In [1]: import numpy as np

In [2]: import numpy.linalg as la

In [3]: np.set_printoptions(precision=2, suppress=True, linewidth=200, sign=" ")

In [4]: def rd(a):
   ...:     return np.round(a, 2) + 0
   ...: 

In [5]: E = np.diag(5 * np.array([2, 1, -1, -3, 0, 1, 2])) + np.array([[0, -1, 2, -1, 2, 1, 0],
   ...:     [2, -1, -1, -2, -1, 1, -2],
   ...:     [-2, -2, 1, 0, 1, 0, 2],
   ...:     [2, -2, -1, 2, 2, -1, 0],
   ...:     [0, 0, 0, 2, -2, -2, 1],
   ...:     [2, -2, -1, 1, 2, 1, -2],
   ...:     [1, -1, -1, -1, -1, 1, 0]])

In [6]: E
Out[6]: 
array([[ 10,  -1,   2,  -1,   2,   1,   0],
       [  2,   4,  -1,  -2,  -1,   1,  -2],
       [ -2,  -2,  -4,   0,   1,   0,   2],
       [  2,  -2,  -1, -13,   2,  -1,   0],
       [  0,   0,   0,   2,  -2,  -2,   1],
       [  2,  -2,  -1,   1,   2,   6,  -2],
       [  1,  -1,  -1,  -1,  -1,   1,  10]])

In [7]: M2 = E[0, 0] * E[1:] - np.outer(E[1:, 0], E[0])

In [8]: M2
Out[8]: 
array([[   0,   42,  -14,  -18,  -14,    8,  -20],
       [   0,  -22,  -36,   -2,   14,    2,   20],
       [   0,  -18,  -14, -128,   16,  -12,    0],
       [   0,    0,    0,   20,  -20,  -20,   10],
       [   0,  -18,  -14,   12,   16,   58,  -20],
       [   0,   -9,  -12,   -9,  -12,    9,  100]])

In [9]: la.matrix_rank(M2), la.matrix_rank(E)
Out[9]: (np.int64(6), np.int64(7))

In [10]: np.allclose(E @ E.T, E.T @ E)
Out[10]: False

In [11]: print(la.matrix_power(E, 2))
[[ 94 -18  13  10  19  12   6]
 [ 26  20   7  17   1  14 -33]
 [-14   0  12   6 -10  -4  17]
 [-10  20  24 174 -27   3   6]
 [  1  -1  -1 -33   3  -9  12]
 [ 30 -20   5   1  17  29 -28]
 [ 20 -13  -3   3  -6  19  97]]

In [12]: rng = np.random.default_rng(17)

In [13]: M2 = E + rng.integers(-2, 3, (7, 6)) @ rng.integers(-2, 3, (6, 7))

In [14]: M2
Out[14]: 
array([[ 12,  -3,   4, -11,   4,  11,  -7],
       [ -1,   7,  -5,  -8,  -1,   2,  -5],
       [  2,  -5,  -1,   5,  -8,   0,   7],
       [ -2,  -3,  -4, -12,   6,  -1,  -1],
       [  0,   2,  -4,  12,   3, -10,   5],
       [ -3,  -1,  -5,   6,   4,   1,   2],
       [-10,   0,  -4,  -3,  -2,  -2,  12]])

In [15]: np.abs(M2 - E).sum(axis=1)
Out[15]: array([ 35,  20,  29,  14,  33,  26,  23])

In [16]: la.matrix_rank(M2 - E, tol=1e-8)
Out[16]: np.int64(6)

In [17]: rd(la.svd(M2 - E, compute_uv=False))
Out[17]: array([ 24.2 ,  17.21,  11.02,   5.14,   3.01,   0.98,   0.  ])

In [18]: lab = rng.permutation(7)

In [19]: M2 = E[:, lab] * rng.choice([-1, 1], 7)

In [20]: M2
Out[20]: 
array([[  1,   1,  10,  -2,  -2,   1,   0],
       [  2,  -4,   2,   1,   1,   1,   2],
       [  0,   2,  -2,   4,  -1,   0,  -2],
       [ 13,   2,   2,   1,  -2,  -1,   0],
       [ -2,   0,   0,   0,   2,  -2,  -1],
       [ -1,   2,   2,   1,  -2,   6,   2],
       [  1,   1,   1,   1,   1,   1, -10]])

In [21]: Uu, _, Vt = la.svd(E.T @ M2)

In [22]: rd(Uu @ Vt)
Out[22]: 
array([[ 0.,  0.,  1.,  0.,  0.,  0.,  0.],
       [ 0., -1.,  0.,  0.,  0.,  0.,  0.],
       [ 0.,  0.,  0., -1.,  0.,  0.,  0.],
       [-1.,  0.,  0.,  0.,  0.,  0.,  0.],
       [ 0.,  0.,  0.,  0., -1.,  0.,  0.],
       [ 0.,  0.,  0.,  0.,  0.,  1.,  0.],
       [ 0.,  0.,  0.,  0.,  0.,  0., -1.]])

In [23]: lab
Out[23]: array([ 3,  1,  0,  2,  4,  5,  6])
